% python3 -q
>>> import numpy as np
>>> import numpy.linalg as la
>>> np.set_printoptions(precision=3, suppress=True, linewidth=120, legacy="1.25")
>>> K = np.array([[-0.66, 0.33, 0.3, 0.03],
...     [-4.18, 2.09, 1.9, 0.19],
...     [-0.22, 0.11, 0.1, 0.01]])
>>> np.unique(K.round(6), axis=0).shape
(3, 4)
>>> la.lstsq(K[:-1].T, K[-1])[2]
1
>>> rank = la.matrix_rank(K)
>>> rank
1
>>> ns = la.svd(K)[2][rank:].T
>>> ns @ ns.T
array([[ 0.314,  0.343,  0.312,  0.031],
       [ 0.343,  0.829, -0.156, -0.016],
       [ 0.312, -0.156,  0.858, -0.014],
       [ 0.031, -0.016, -0.014,  0.999]])
>>> [int(la.matrix_rank(np.delete(K, i, axis=0))) for i in range(3)]
[1, 1, 1]
>>> np.allclose(K @ ns, 0)
True
>>> ns.shape
(4, 3)
>>> F = np.load("arr.npy")
>>> F
array([[ 0.3  ,  3.567,  0.9  ],
       [ 1.1  ,  3.602,  0.9  ],
       [-1.   ,  1.211,  0.3  ],
       [ 0.2  , -1.283, -0.3  ],
       [ 0.3  ,  5.273,  1.3  ],
       [ 0.   ,  8.41 ,  2.1  ],
       [ 0.8  ,  3.998,  1.   ],
       [-0.9  ,  4.446,  1.1  ],
       [-1.   , -1.696, -0.4  ],
       [-2.2  , -3.953, -1.   ],
       [ 0.4  ,  0.009,  0.   ],
       [-0.6  ,  3.272,  0.8  ],
       [ 0.7  ,  5.529,  1.4  ],
       [-1.5  ,  4.419,  1.1  ],
       [ 1.5  ,  3.977,  1.   ],
       [ 0.1  ,  1.651,  0.4  ],
       [ 1.6  , -0.779, -0.2  ],
       [ 2.3  , -0.356, -0.1  ],
       [ 0.1  ,  3.214,  0.8  ],
       [ 0.7  , -0.117,  0.   ]])
>>> # column 1 is much longer than the rest
>>> lab = F[:, 1] > np.median(F[:, 1])
>>> f = F[lab].mean(axis=0) - F[~lab].mean(axis=0)
>>> lab.astype(int)
array([1, 1, 0, 0, 1, 1, 1, 1, 0, 0, 0, 1, 1, 1, 1, 0, 0, 0, 0, 0])
>>> f
array([0.05 , 4.859, 1.21 ])
>>> W0 = np.loadtxt("run3.csv", delimiter=",")
>>> W0
array([[  4.975,   8.464,  12.128],
       [  3.428,   7.372,  11.398],
       [  5.037,   6.812,  12.742],
       [ -9.532,   6.949,  -2.756],
       [-10.699,   7.451,  -3.02 ],
       [  5.601,   7.257,  13.293],
       [-18.93 ,  -3.841,  -2.945],
       [-18.381,  -2.482,  -2.954],
       [-12.255,   8.423,  -1.823],
       [-11.665,   7.578,  -2.556],
       [  6.791,   7.541,  10.734],
       [  5.242,   7.806,  11.216],
       [-13.115,   7.22 ,  -4.062],
       [-12.541,   5.296,  -1.508],
       [  3.767,   7.831,  11.816],
       [  6.997,   7.264,  11.354],
       [-10.762,   6.489,  -4.6  ],
       [  5.346,   7.767,  12.095],
       [-16.85 ,  -1.575,  -1.654],
       [  6.109,   7.731,  12.948],
       [-12.976,   6.083,  -3.246],
       [-16.822,  -3.082,  -1.208]])
>>> hat = W0 @ la.solve(W0.T @ W0, W0.T)
>>> round(float(np.trace(hat)), 3)
3.0
